$ ipython --no-banner

In [1]: import numpy as np

In [2]: from numpy import linalg as LA

In [3]: np.set_printoptions(precision=2, suppress=True, linewidth=120, sign=" ")

In [4]: W0 = np.load("out15.npy")

In [5]: W0
Out[5]: 
array([[ 1, -1,  1, -2,  2, -1,  0, -3, -3,  3,  2],
       [-1,  1, -1,  1, -2,  2, -1,  0, -3, -3,  3],
       [ 1, -1,  1, -1,  1, -2,  2, -1,  0, -3, -3],
       [-2,  1, -1,  1, -1,  1, -2,  2, -1,  0, -3],
       [ 2, -2,  1, -1,  1, -1,  1, -2,  2, -1,  0],
       [-1,  2, -2,  1, -1,  1, -1,  1, -2,  2, -1],
       [ 0, -1,  2, -2,  1, -1,  1, -1,  1, -2,  2],
       [-3,  0, -1,  2, -2,  1, -1,  1, -1,  1, -2],
       [-3, -3,  0, -1,  2, -2,  1, -1,  1, -1,  1],
       [ 3, -3, -3,  0, -1,  2, -2,  1, -1,  1, -1],
       [ 2,  3, -3, -3,  0, -1,  2, -2,  1, -1,  1]])

In [6]: W0 @ W0
Out[6]: 
array([[ 43,  -5,  -3, -18,   7,  -3,   8, -14,   7,   0,   5],
       [ -5,  40, -12,   5, -14,   8,  -1,   7,  -7,   2,   0],
       [ -3, -12,  32,  -5,  16, -15,  11, -10,  10,  -7,   7],
       [-18,   5,  -5,  27, -18,  18, -18,  23, -10,   7, -14],
       [  7, -14,  16, -18,  22, -20,  15, -18,  11,  -1,   8],
       [ -3,   8, -15,  18, -20,  23, -20,  18, -15,   8,  -3],
       [  8,  -1,  11, -18,  15, -20,  22, -18,  16, -14,   7],
       [-14,   7, -10,  23, -18,  18, -18,  27,  -5,   5, -18],
       [  7,  -7,  10, -10,  11, -15,  16,  -5,  32, -12,  -3],
       [  0,   2,  -7,   7,  -1,   8, -14,   5, -12,  40,  -5],
       [  5,   0,   7, -14,   8,  -3,   7, -18,  -3,  -5,  43]])

In [7]: ev, vecs = LA.eigh(W0)

In [8]: vec = np.array([3, -1, 2, 3, 2, 1, -2, 1, -3, 2, -2])

In [9]: vec @ W0 @ vec / (vec @ vec), np.round(ev[0], 2), round(float(ev[-1]), 2)
Out[9]: (np.float64(4.6), np.float64(-6.6), 11.67)

In [10]: LA.eigvalsh(W0[1:, 1:])
Out[10]: array([-5.85, -4.8 , -2.01, -1.91, -0.38,  0.75,  1.1 ,  4.85,  7.  , 11.25])

In [11]: vec @ W0 @ vec
Out[11]: np.int64(230)

In [12]: other = np.array([[7, 2, 5],
    ...:     [7, 1, 9],
    ...:     [3, 4, 4],
    ...:     [5, 0, 0],
    ...:     [1, 8, 3],
    ...:     [3, 7, 6],
    ...:     [2, 7, 3],
    ...:     [7, 8, 7],
    ...:     [7, 7, 5],
    ...:     [8, 8, 4],
    ...:     [1, 4, 0]])

In [13]: np.einsum("ik,kj->ij", W0, other)
Out[13]: 
array([[-24,   1, -24],
       [-38, -47, -24],
       [-37, -31, -22],
       [ -3, -25,   1],
       [-10,   4, -12],
       [ 14, -10,  10],
       [-25,   6, -11],
       [ -9, -25, -16],
       [-56,  -5, -51],
       [ -1, -12, -15],
       [ -2, -11,  12]])

In [14]: other @ W0
ValueError: matmul: Input operand 1 has a mismatch in its core dimension 0, with gufunc signature (n?,k),(k,m?)->(n?,m?) (size 11 is different from 3)


In [15]: np.einsum("ij,ij->", W0, other)
ValueError: operands could not be broadcast together with remapped shapes [original->remapped]: (11,11)->(11,11) (11,3)->(11,3) 


In [16]: np.einsum("ij->j", W0)
Out[16]: array([-1, -4, -6, -5,  0, -1,  0, -5, -6, -4, -1])

In [17]: print(np.vstack([W0, other.T]).shape)
(14, 11)

In [18]: W0 @ other
Out[18]: 
array([[-24,   1, -24],
       [-38, -47, -24],
       [-37, -31, -22],
       [ -3, -25,   1],
       [-10,   4, -12],
       [ 14, -10,  10],
       [-25,   6, -11],
       [ -9, -25, -16],
       [-56,  -5, -51],
       [ -1, -12, -15],
       [ -2, -11,  12]])

In [19]: data = np.load("block7.npy")

In [20]: data
Out[20]: 
array([[ -0.7,   0.7,  -0.4,  -0.2,   0.9],
       [ -1.7,  -0.8,   0.4,  -0.2,  -0.7],
       [ -0.2,  -0.2,   0.8,   1.8,   1.1],
       [ -0.4,   1.2,  -0.6,   0.1,  -0.9],
       [ 12. , -28. ,   6. ,  24. , -44. ],
       [  1.6,   2. ,   1.4,  -0.3,  -1.5],
       [  0.8,   0.1,  -0.5,   0.4,   0.4],
       [ -0.2,  -0.4,   1. ,  -0.6,   1.5],
       [  0.2,   0.3,  -0.3,   0.4,   0.8],
       [  0.7,  -1.4,  -0.8,   0.3,   0.3],
       [  0.2,   0.2,   0.6,   1.6,   0. ],
       [ -0.5,  -0.9,  -0.7,   0. ,   0.9],
       [ -1.4,  -1.4,  -0.8,   0.6,  -0.3],
       [ -2.4,  -1.6,   0.1,  -0.4,   0.9],
       [  0.1,  -0.8,  -1.8,   0. ,   0.4],
       [  0. ,  -0.6,   0.2,  -0.4,   0.8]])

In [21]: r0 = np.array([2, 2, -3])

In [22]: np.array([np.convolve(row, r0, "same") for row in W0])
Out[22]: 
array([[  0,  -3,   1,  -3,   8,  -8,  -3, -12,   9,  19,  -5],
       [  0,   3,  -3,   1,  -3,   8,  -8,  -3, -12,   9,  15],
       [  0,  -3,   3,  -3,   1,  -3,   8,  -8,  -3, -12,   3],
       [ -2,   6,  -3,   3,  -3,   1,  -3,   8,  -8,  -3,  -6],
       [  0,  -8,   6,  -3,   3,  -3,   1,  -3,   8,  -8,   3],
       [  2,   3,  -8,   6,  -3,   3,  -3,   1,  -3,   8,  -8],
       [ -2,   2,   3,  -8,   6,  -3,   3,  -3,   1,  -3,  10],
       [ -6,   7,   2,   3,  -8,   6,  -3,   3,  -3,   1,  -7],
       [-12,   3,   7,   2,   3,  -8,   6,  -3,   3,  -3,   5],
       [  0, -21,   3,   7,   2,   3,  -8,   6,  -3,   3,  -5],
       [ 10,  -6, -21,   3,   7,   2,   3,  -8,   6,  -3,   5]])

In [23]: np.correlate(W0[3], W0[5], "full")
Out[23]: array([  2,  -5,   7,  -7,   8,  -9,  11, -14,  18, -18,  18, -18,  17, -13,  13, -13,  11,  -7,   7,  -6,   3])

In [24]: np.cross(W0[3, :3], W0[5, :3])
Out[24]: array([ 0, -3, -3])

In [25]: P = data @ LA.solve(data.T @ data, data.T)

In [26]: np.round(LA.eigvalsh(P), 2) + 0
Out[26]: array([ 0.,  0.,  0.,  0.,  0.,  0.,  0.,  0.,  0.,  0.,  0.,  1.,  1.,  1.,  1.,  1.])

In [27]: np.round(np.trace(P), 2)
Out[27]: np.float64(5.0)

In [28]: np.round(P @ data[:, 4], 2) + 0
Out[28]: array([  0.9,  -0.7,   1.1,  -0.9, -44. ,  -1.5,   0.4,   1.5,   0.8,   0.3,   0. ,   0.9,  -0.3,   0.9,   0.4,   0.8])

In [29]: np.allclose(P @ P, P)
Out[29]: True

In [30]: np.abs(LA.svd(data)[2][-1])
Out[30]: array([ 0.43,  0.48,  0.37,  0.66,  0.11])

In [31]: print(round(np.log10(LA.cond(data))))
1

In [32]: [round(float(x), 2) for x in LA.svd(data, compute_uv=False)[:3]]
Out[32]: [59.01, 5.34, 3.2]
